>>> import numpy as np
>>> import numpy.linalg as la
>>> np.set_printoptions(precision=3, suppress=True, linewidth=160, sign=" ")
>>> m1 = np.load("test19.npy")
>>> m1
array([[ 0.366,  4.904,  0.906],
       [-0.896,  4.151, -2.64 ],
       [-4.766, -1.273, -0.816],
       [ 3.606,  3.416,  0.574],
       [-1.443, -1.695, -4.477],
       [ 3.444, -1.942,  3.06 ],
       [-2.178, -0.597,  4.461],
       [-1.244,  4.756, -0.909],
       [ 1.191,  3.895, -2.9  ],
       [ 2.897,  2.507,  3.213],
       [-2.779,  4.154, -0.16 ],
       [ 1.208, -1.385, -4.65 ],
       [-0.106, -4.849,  1.214],
       [ 0.967, -3.57 , -3.365],
       [-3.443,  0.995,  3.486],
       [ 2.125, -4.171,  1.757],
       [ 3.543,  3.212,  1.46 ],
       [-4.648,  1.747, -0.587],
       [ 0.975, -2.994,  3.884],
       [-3.643,  3.205, -1.208],
       [-2.595,  4.255,  0.401],
       [ 1.961,  2.027,  4.128],
       [-2.053, -4.482,  0.832],
       [-0.388, -4.829,  1.237],
       [ 2.395, -3.811,  2.178],
       [ 3.31 ,  3.109, -2.091],
       [-2.378,  4.398,  0.019],
       [ 1.705,  3.658,  2.951],
       [ 2.18 , -4.448,  0.681],
       [-1.104, -4.776,  0.986],
       [ 3.7  ,  1.817,  2.83 ],
       [-4.589,  0.466,  1.93 ],
       [ 3.094,  3.21 , -2.265],
       [ 4.032, -1.988,  2.188],
       [ 3.906,  0.292,  3.107],
       [-4.586,  0.087,  1.99 ],
       [-3.253, -0.966,  3.672],
       [ 2.984, -3.843,  1.151],
       [-3.055,  1.646, -3.6  ],
       [ 3.696,  0.817, -3.267]])
>>> cen = m1 - m1.mean(axis=0)
>>> Uu, sig, Vt = la.svd(cen, full_matrices=False)
>>> (np.sign(Uu[:, 0]) == np.sign(Uu[0, 0])).astype(int)
array([ 1,  1,  1,  1,  1,  0,  0,  1,  1,  1,  1,  0,  0,  0,  1,  0,  1,  1,  0,  1,  1,  0,  0,  0,  0,  1,  1,  1,  0,  0,  0,  1,  1,  0,  0,  1,  0,  0,
        1,  1])
>>> np.round(cen.mean(axis=0), 3) + 0
array([ 0.,  0.,  0.])
>>> np.searchsorted(np.cumsum(sig ** 2) / (sig ** 2).sum(), 0.9) + 1
np.int64(3)
>>> print(np.abs(Vt[-1]))
[ 0.173  0.255  0.951]
>>> feats = np.load("arr.npy")
>>> print(feats)
[[ 0  0  0  0  0  2 -1]
 [ 0  4  0  0 -2  0  0]
 [ 0  0 -2  2  0  0  0]
 [ 0  0  3 -1  0  0  0]
 [ 0  2  0  0  2  0  0]
 [-1  0  0  0  0 -1 -3]
 [ 4  0  0  0  0 -3  4]]
>>> vec = np.array([6, 0, 1, -5, 9, 4, 3])
>>> rhs = feats @ vec
>>> rhs
array([  5, -18, -12,   8,  18, -19,  24])
>>> print(la.solve(feats, rhs + feats[:, 4]))
[ 6.  0.  1. -5. 10.  4.  3.]
>>> data = np.loadtxt("block3.csv", delimiter=",")
>>> data
array([[ 1.127,  1.132,  2.306, -2.237, -0.034,  1.612, -1.186, -1.684,  1.123],
       [ 0.367,  0.712,  1.366, -0.93 , -2.392, -1.081,  0.917, -1.403,  1.525],
       [ 1.053, -2.185, -3.066,  2.767,  1.233, -0.58 ,  4.171,  0.597, -3.538],
       [ 0.803, -2.978,  4.495, -1.196,  1.108, -1.954,  0.134,  0.051,  2.739],
       [-5.539,  2.554, -0.907,  2.529, -1.087,  2.301,  0.772,  3.448,  4.782],
       [ 0.   ,  0.276,  3.778, -1.718,  0.699, -1.13 ,  0.217, -1.268,  3.781],
       [ 2.669,  1.645,  1.449, -3.111,  1.022,  1.538, -4.124, -0.053, -0.864],
       [-5.496,  5.616,  0.071,  4.418, -3.155,  2.835, -2.834,  2.467,  4.365],
       [-4.241,  4.245,  0.531,  0.254, -1.995,  1.789, -1.245,  2.135,  4.031],
       [-1.34 ,  3.566, -0.606, -0.044, -2.191,  1.326,  0.656,  2.543, -0.33 ],
       [-1.246,  4.558, -1.352,  0.109, -1.991,  4.15 ,  0.598,  1.737, -0.402],
       [-5.13 ,  2.287, -2.202,  6.748, -0.839,  0.57 ,  2.654, -1.428,  2.069],
       [-3.503,  3.468,  5.405, -2.809, -4.051, -0.735,  1.695,  3.056,  4.615]])
>>> ang = np.radians(30)
>>> r_ = np.eye(9)
>>> r_[4, 4] = r_[6, 6] = np.cos(ang)
>>> r_[4, 6], r_[6, 4] = -np.sin(ang), np.sin(ang)
>>> r_
array([[ 1.   ,  0.   ,  0.   ,  0.   ,  0.   ,  0.   ,  0.   ,  0.   ,  0.   ],
       [ 0.   ,  1.   ,  0.   ,  0.   ,  0.   ,  0.   ,  0.   ,  0.   ,  0.   ],
       [ 0.   ,  0.   ,  1.   ,  0.   ,  0.   ,  0.   ,  0.   ,  0.   ,  0.   ],
       [ 0.   ,  0.   ,  0.   ,  1.   ,  0.   ,  0.   ,  0.   ,  0.   ,  0.   ],
       [ 0.   ,  0.   ,  0.   ,  0.   ,  0.866,  0.   , -0.5  ,  0.   ,  0.   ],
       [ 0.   ,  0.   ,  0.   ,  0.   ,  0.   ,  1.   ,  0.   ,  0.   ,  0.   ],
       [ 0.   ,  0.   ,  0.   ,  0.   ,  0.5  ,  0.   ,  0.866,  0.   ,  0.   ],
       [ 0.   ,  0.   ,  0.   ,  0.   ,  0.   ,  0.   ,  0.   ,  1.   ,  0.   ],
       [ 0.   ,  0.   ,  0.   ,  0.   ,  0.   ,  0.   ,  0.   ,  0.   ,  1.   ]])
>>> M2 = data @ r_.T
>>> np.allclose(data @ data.T, M2 @ M2.T)
True
>>> np.abs(M2 - data).max(axis=0)
array([ 0.   ,  0.   ,  0.   ,  0.   ,  2.251,  0.   ,  2.253,  0.   ,  0.   ])
>>> la.svd(data, compute_uv=False), la.svd(M2, compute_uv=False)
(array([ 20.   ,  14.   ,   9.8  ,   6.86 ,   4.802,   3.361,   2.353,   1.647,   1.153]), array([ 20.   ,  14.   ,   9.8  ,   6.86 ,   4.802,   3.361,   2.353,   1.647,   1.153]))
>>> A = np.array([[0.0, 1.0, 1.0, 1.0],
...     [1.0, 0.0, 1.0, 1.0],
...     [1.0, 1.0, 0.0, 1.0],
...     [1.0, 1.0, 1.0, 0.0]])
>>> w, vecs = la.eigh(A)
>>> vec = np.array([4, -3, -8, -5])
>>> la.eigvalsh(A[1:, 1:])
array([-1., -1.,  2.])
>>> (np.sign(vecs[:, -1].round(6)) == np.sign(vecs[0, -1].round(6))).astype(int)
array([ 1,  1,  1,  1])
>>> vecs * np.abs(w) @ vecs.T
array([[ 1.5,  0.5,  0.5,  0.5],
       [ 0.5,  1.5,  0.5,  0.5],
       [ 0.5,  0.5,  1.5,  0.5],
       [ 0.5,  0.5,  0.5,  1.5]])
>>> P = np.triu(np.array([[2, -2, -2, 2], [2, -2, 2, 0], [-1, 0, 0, 1], [-2, 0, 0, -1]]), 1) + np.eye(4)
>>> M2 = P @ A @ la.inv(P)
>>> print(M2)
[[-2. -3.  3. -2.]
 [ 3.  8. -9.  6.]
 [ 2.  6. -7.  4.]
 [ 1.  3. -3.  1.]]
>>> la.matrix_rank(M2)
np.int64(4)
>>> P @ A - A @ P
array([[-2.,  0., -2., -5.],
       [ 2.,  4.,  2., -1.],
       [ 1.,  3.,  1., -2.],
       [ 0.,  2.,  0., -3.]])
>>> np.trace(M2), np.trace(A)
(np.float64(0.0), np.float64(0.0))
>>> np.round(np.poly(M2), 3) + 0
array([ 1.,  0., -6., -8., -3.])
